$ ipython --no-banner

In [1]: import numpy as np

In [2]: from numpy import linalg as LA

In [3]: np.set_printoptions(precision=2, suppress=True, linewidth=160)

In [4]: E = np.load("run3.npy")

In [5]: print(E)
[[  0.2  -1.2  38.    0.2]
 [  0.3   0.3   0.    1. ]
 [ -0.2   1.3 -24.    0.6]
 [ -0.7   0.1  40.    1.4]
 [  1.9   0.2  16.    1.3]
 [  2.5  -0.1 -14.    1.3]]

In [6]: Uu, s, vt = LA.svd(E)

In [7]: print(s)
[63.83  3.73  2.1   0.56]

In [8]: Y = Uu[:, :1] @ np.diag(s[:1]) @ vt[:1]

In [9]: print(LA.matrix_rank(E, rtol=0.05))
2

In [10]: print(LA.matrix_rank(Y))
1

In [11]: print(round(LA.norm(E - Y) / LA.norm(E), 2))
0.07

In [12]: F = np.loadtxt("test0.csv", delimiter=",")

In [13]: print(F)
[[ -1.6   0.5   0.8   0.7   0.5  -1.3]
 [ -1.1  -0.5   0.   -1.3   0.9  -0.9]
 [ -1.3  -1.8   0.3   0.3   0.3   0.8]
 [  0.3  -0.1   0.   -1.6   2.5   0.1]
 [ -0.5  -0.3   0.8  -1.3  -0.6   0.2]
 [ -0.8   1.   -0.6   0.9  -0.8  -0.4]
 [  0.5  -0.5   0.6   0.6  -0.3  -0.6]
 [  0.2  -2.5  -1.1   1.    1.3  -0.4]
 [ -0.7  -1.5   1.5   1.4  -0.3   0.3]
 [  1.1  -2.2  -0.2   0.4   0.6  -1.5]
 [ -0.6   2.4   1.2   1.8   1.1  -0.2]
 [  0.2   0.7  -0.7   0.2   0.3   0. ]
 [  0.    1.   -1.2  -0.3   0.3   1.3]
 [  1.2   0.4   0.   -1.    0.8  -1.3]
 [  0.5   0.4  -0.1  -1.   -2.1   0.7]
 [-18.   -8.  -10.    0.   26.    0. ]
 [ -0.2  -2.    0.5  -1.    0.1   0.1]
 [  0.    1.2   0.    1.5   0.1   1.2]
 [  1.1  -0.8   0.3  -0.8  -0.2   1. ]]

In [14]: P = F @ LA.solve(F.T @ F, F.T)

In [15]: print(np.round(LA.eigvalsh(P), 2) + 0)
[0. 0. 0. 0. 0. 0. 0. 0. 0. 0. 0. 0. 0. 1. 1. 1. 1. 1. 1.]

In [16]: print(np.allclose(P @ P, P))
True

In [17]: print(P @ F[:, 1])
[ 0.5 -0.5 -1.8 -0.1 -0.3  1.  -0.5 -2.5 -1.5 -2.2  2.4  0.7  1.   0.4  0.4 -8.  -2.   1.2 -0.8]

In [18]: W = np.array([[4, 5, 3], [4, 4, 2], [5, 0, 5], [0, 2, 1], [3, 5, 3], [3, 0, 3]])

In [19]: b = np.array([0, 2, 5])

In [20]: hid = np.maximum(F @ W + b, 0)

In [21]: print((hid > 0).mean(axis=0))
[0.42 0.58 0.79]

In [22]: print(LA.matrix_rank(hid))
3

In [23]: print((hid > 0).astype(int))
[[0 0 1]
 [0 0 0]
 [0 0 1]
 [1 1 1]
 [0 0 1]
 [0 0 0]
 [1 1 1]
 [0 1 0]
 [0 0 1]
 [0 1 1]
 [1 1 1]
 [1 1 1]
 [1 1 1]
 [1 1 1]
 [0 0 1]
 [0 1 0]
 [0 0 1]
 [1 1 1]
 [1 1 1]]

In [24]: cent = np.array([[6, 2, -6], [2, -6, -5], [-2, 4, -6]])

In [25]: print(W @ cent)
[[ 28 -10 -67]
 [ 28  -8 -56]
 [ 20  30 -60]
 [  2  -8 -16]
 [ 22 -12 -61]
 [ 12  18 -36]]

In [26]: x0 = np.array([0, 1, -2, 2, -1, 0])

In [27]: target = F @ x0

In [28]: b, lr = np.zeros(6), 1 / LA.norm(F, 2) ** 2

In [29]: for i in range(150):
    ...:     b -= lr * F.T @ (F @ b - target)
    ...:     if i % 50 == 0: print(i, round(LA.norm(F @ b - target), 2))
    ...: 
0 12.33
50 5.86
100 3.58

In [30]: print(b)
[ 0.01  1.04 -1.3   1.76 -0.71  0.19]

In [31]: u = np.array([0, -3, 1, 1, 0, -1])

In [32]: rng = np.random.default_rng(24753)

In [33]: arr = np.outer(rng.normal(size=32), u) + 0.02 * rng.normal(size=(32, 6))

In [34]: print(arr.round(2) + 0)
[[-0.02 -2.7   0.95  0.9  -0.03 -0.88]
 [ 0.01 -2.32  0.76  0.76  0.01 -0.78]
 [-0.02  3.34 -1.13 -1.13  0.    1.09]
 [ 0.04  0.44 -0.12 -0.12  0.01  0.13]
 [ 0.01  1.42 -0.46 -0.49 -0.01  0.46]
 [-0.02  2.85 -0.95 -0.94  0.    0.92]
 [-0.03 -0.3   0.12  0.11  0.   -0.13]
 [ 0.    3.66 -1.23 -1.22 -0.01  1.22]
 [ 0.04 -0.95  0.31  0.34 -0.04 -0.32]
 [-0.03  0.2  -0.04 -0.05  0.    0.08]
 [-0.01 -5.42  1.83  1.78  0.01 -1.83]
 [ 0.01  2.12 -0.76 -0.72 -0.03  0.73]
 [ 0.01  5.59 -1.85 -1.88 -0.02  1.86]
 [ 0.02  2.74 -0.92 -0.9   0.01  0.91]
 [-0.01 -0.84  0.23  0.27  0.02 -0.31]
 [-0.01 -3.69  1.2   1.22  0.03 -1.25]
 [ 0.02  1.91 -0.64 -0.63  0.    0.68]
 [-0.03  0.87 -0.29 -0.29 -0.01  0.3 ]
 [-0.01 -0.81  0.27  0.28  0.04 -0.29]
 [-0.01 -1.31  0.41  0.4  -0.01 -0.41]
 [ 0.02  2.69 -0.9  -0.87  0.03  0.88]
 [ 0.02 -1.62  0.56  0.54 -0.02 -0.53]
 [ 0.   -3.35  1.06  1.13 -0.03 -1.12]
 [-0.04  0.53 -0.15 -0.19  0.02  0.17]
 [ 0.01 -1.19  0.4   0.39  0.01 -0.37]
 [-0.01 -2.26  0.76  0.78  0.02 -0.74]
 [ 0.04  0.74 -0.23 -0.24 -0.03  0.27]
 [ 0.04  0.48 -0.17 -0.14 -0.02  0.16]
 [-0.01 -1.37  0.46  0.43  0.   -0.43]
 [-0.01  0.82 -0.28 -0.27  0.01  0.26]
 [-0.01  2.49 -0.83 -0.86 -0.01  0.79]
 [ 0.01 -1.07  0.34  0.35 -0.03 -0.37]]

In [35]: print(np.abs(LA.svd(arr)[2][-1]))
[0.39 0.3  0.01 0.76 0.39 0.16]

In [36]: print(np.argsort(-LA.norm(arr, axis=0).round(6), kind="stable")[:3])
[1 2 3]

In [37]: print(round(np.log10(LA.cond(arr))))
2

In [38]: print(LA.cond(arr) > 100)
True

In [39]: Y = np.array([[-2, 3, 1, 1], [1, 1, -2, -2], [2, 0, 2, 3], [2, -1, 0, -2]])

In [40]: data = Y + Y.T

In [41]: print(data)
[[-4  4  3  3]
 [ 4  2 -2 -3]
 [ 3 -2  4  3]
 [ 3 -3  3 -4]]

In [42]: u = np.array([2, 1, 0, 3])

In [43]: Y = data + np.outer(u, np.eye(4)[1])

In [44]: print(round(LA.det(Y) / LA.det(data), 2), round(1 + LA.solve(data, u)[1], 2))
1.39 1.39

In [45]: print(Y)
[[-4.  6.  3.  3.]
 [ 4.  3. -2. -3.]
 [ 3. -2.  4.  3.]
 [ 3.  0.  3. -4.]]

In [46]: x0 = np.array([0, 2, 0, 1])

In [47]: target = Y @ x0

In [48]: print(target)
[15.  3. -1. -4.]

In [49]: print(LA.solve(Y, target))
[-0.  2.  0.  1.]

In [50]: print(LA.solve(Y, target + Y[:, 3]))
[-0.  2.  0.  2.]

In [51]: print(LA.solve(Y.T, Y[3]))
[0. 0. 0. 1.]

In [52]: print(LA.solve(Y, 2 * target))
[-0.  4.  0.  2.]

In [53]: w, V = LA.eigh(data)

In [54]: print((w > 1e-8).sum(), (w < -1e-8).sum())
2 2

In [55]: print(np.round(V.T @ V, 2) + 0)
[[1. 0. 0. 0.]
 [0. 1. 0. 0.]
 [0. 0. 1. 0.]
 [0. 0. 0. 1.]]

In [56]: print(LA.svd(data, compute_uv=False))
[9.28 7.05 3.86 3.63]

In [57]: print(LA.eigvalsh(data + 5 * np.eye(4)))
[-4.28  1.37  8.86 12.05]

In [58]: print(w)
[-9.28 -3.63  3.86  7.05]

In [59]: print(round(w.sum(), 2), np.trace(data))
-2.0 -2

In [60]: idx = rng.permutation(4)

In [61]: Y = data[:, idx] * rng.choice([-1, 1], 4)

In [62]: print(Y)
[[ 3 -3  4  4]
 [-2  3  2 -4]
 [ 4 -3 -2 -3]
 [ 3  4 -3 -3]]

In [63]: Uu, _, vt = LA.svd(data.T @ Y)

In [64]: print(np.round(LA.lstsq(data, Y)[0], 2) + 0)
[[ 0.  0.  0. -1.]
 [ 0.  0.  1.  0.]
 [ 1.  0.  0.  0.]
 [ 0. -1.  0.  0.]]

In [65]: w, V = LA.eigh(data)

In [66]: x0 = np.array([-5, -1, -8, 4])

In [67]: print(V * np.abs(w) @ V.T)
[[ 6.53 -1.78  0.18 -2.05]
 [-1.78  5.33 -0.87  0.84]
 [ 0.18 -0.87  5.95  1.34]
 [-2.05  0.84  1.34  6.02]]

In [68]: print(np.abs(data).sum(axis=1).max(), np.round(np.abs(w).max(), 2))
14 9.28

In [69]: print(V * np.maximum(w, 0) @ V.T)
[[ 1.26  1.11  1.59  0.47]
 [ 1.11  3.66 -1.44 -1.08]
 [ 1.59 -1.44  4.98  2.17]
 [ 0.47 -1.08  2.17  1.01]]

In [70]: print((np.sign(V[:, -1].round(6)) == np.sign(V[0, -1].round(6))).astype(int))
[1 0 1 1]
